In [1]: import numpy as np

In [2]: np.set_printoptions(precision=2, suppress=True, linewidth=160, floatmode="fixed")

In [3]: rnd = lambda a: np.round(a, 2) + 0

In [4]: data = np.loadtxt("block4.csv", delimiter=",")

In [5]: print(data)
[[  8.00  -3.00   3.00  -8.00  13.00   0.00  -4.00  -3.00   7.00  10.00  -2.00 -15.00   5.00   4.00 -12.00   5.00]
 [ -3.00  18.00  14.00  -7.00  -4.00  11.00   4.00   2.00   5.00  12.00  -4.00   5.00  -6.00   0.00  -3.00  -9.00]
 [  3.00  14.00 -10.00  14.00  -2.00 -11.00   5.00   0.00  11.00   7.00  11.00   5.00  10.00  -1.00  11.00   0.00]
 [ -8.00  -7.00  14.00   2.00 -13.00  14.00  -8.00   0.00   4.00 -12.00   6.00 -11.00   4.00  11.00  12.00   5.00]
 [ 13.00  -4.00  -2.00 -13.00  10.00   0.00 -13.00   6.00  12.00   1.00  13.00   9.00   2.00  10.00   3.00   3.00]
 [  0.00  11.00 -11.00  14.00   0.00  12.00   6.00 -15.00 -10.00  -2.00 -10.00  -9.00  -8.00  -3.00 -11.00  -3.00]
 [ -4.00   4.00   5.00  -8.00 -13.00   6.00  -4.00  11.00   1.00  -3.00  -6.00  -2.00   0.00  -9.00   3.00   1.00]
 [ -3.00   2.00   0.00   0.00   6.00 -15.00  11.00  -6.00   1.00   4.00  -8.00   9.00  -9.00  -1.00  -2.00   3.00]
 [  7.00   5.00  11.00   4.00  12.00 -10.00   1.00   1.00 -10.00 -16.00  13.00   6.00 -14.00   2.00   0.00  -7.00]
 [ 10.00  12.00   7.00 -12.00   1.00  -2.00  -3.00   4.00 -16.00  -2.00  14.00  -5.00  -4.00   3.00   1.00  14.00]
 [ -2.00  -4.00  11.00   6.00  13.00 -10.00  -6.00  -8.00  13.00  14.00  16.00  -6.00   6.00  -1.00  -5.00 -17.00]
 [-15.00   5.00   5.00 -11.00   9.00  -9.00  -2.00   9.00   6.00  -5.00  -6.00  18.00 -15.00  -5.00  -7.00  -1.00]
 [  5.00  -6.00  10.00   4.00   2.00  -8.00   0.00  -9.00 -14.00  -4.00   6.00 -15.00   4.00  10.00  -4.00  -8.00]
 [  4.00   0.00  -1.00  11.00  10.00  -3.00  -9.00  -1.00   2.00   3.00  -1.00  -5.00  10.00 -12.00   2.00 -13.00]
 [-12.00  -3.00  11.00  12.00   3.00 -11.00   3.00  -2.00   0.00   1.00  -5.00  -7.00  -4.00   2.00 -10.00  -7.00]
 [  5.00  -9.00   0.00   5.00   3.00  -3.00   1.00   3.00  -7.00  14.00 -17.00  -1.00  -8.00 -13.00  -7.00  16.00]]

In [6]: W1 = np.array([[2, 2, -1, -2, -1],
   ...:     [-2, -2, 3, 1, 3],
   ...:     [3, -2, -3, 2, -1],
   ...:     [1, -3, -2, 3, 2],
   ...:     [1, 0, -2, 0, 0],
   ...:     [-1, 2, -1, 3, 1],
   ...:     [-1, 2, 2, 3, 3],
   ...:     [2, -2, 2, 1, 2],
   ...:     [-3, 1, 3, 0, 0],
   ...:     [0, -3, -1, -1, -1],
   ...:     [-1, -2, 3, -2, 3],
   ...:     [0, -2, -1, 0, -1],
   ...:     [-1, 0, -2, 1, 2],
   ...:     [1, 2, 1, 1, -3],
   ...:     [3, -3, -2, 2, 1],
   ...:     [2, -1, -2, -1, 1]])

In [7]: coef = np.array([-8, -5, 8, -1, -7])

In [8]: act = np.maximum(data @ W1 + coef, 0)

In [9]: print(act)
[[  0.00  83.00   0.00   0.00   0.00]
 [  0.00   0.00  68.00  70.00   0.00]
 [  0.00   0.00  85.00  13.00 129.00]
 [ 50.00   2.00   0.00  94.00   0.00]
 [ 16.00   7.00  40.00   0.00   0.00]
 [  0.00  83.00   8.00  61.00  25.00]
 [  0.00   0.00  32.00  25.00  22.00]
 [  0.00   0.00  11.00   0.00   0.00]
 [ 75.00   0.00  28.00   0.00   1.00]
 [ 83.00   0.00  21.00   0.00  32.00]
 [  0.00   0.00  19.00   0.00   0.00]
 [  0.00   0.00  78.00   0.00   0.00]
 [ 54.00  43.00   0.00   0.00   0.00]
 [  0.00   0.00   0.00   0.00  24.00]
 [  0.00   0.00   0.00  46.00   0.00]
 [ 80.00   0.00   0.00   0.00   0.00]]

In [10]: print(rnd((act > 0).mean(axis=0)))
[0.38 0.31 0.62 0.38 0.38]

In [11]: C = np.array([[-1, 4], [-7, -2], [-7, 6], [1, -7], [9, -3]])

In [12]: print(W1 @ C)
[[-20  15]
 [ 23  -2]
 [ 25 -13]
 [ 55 -29]
 [ 13  -8]
 [  6 -38]
 [  3 -26]
 [ 17  11]
 [-25   4]
 [ 18  10]
 [ 19  23]
 [ 12   1]
 [ 34 -29]
 [-48   8]
 [ 43 -11]
 [ 27   2]]
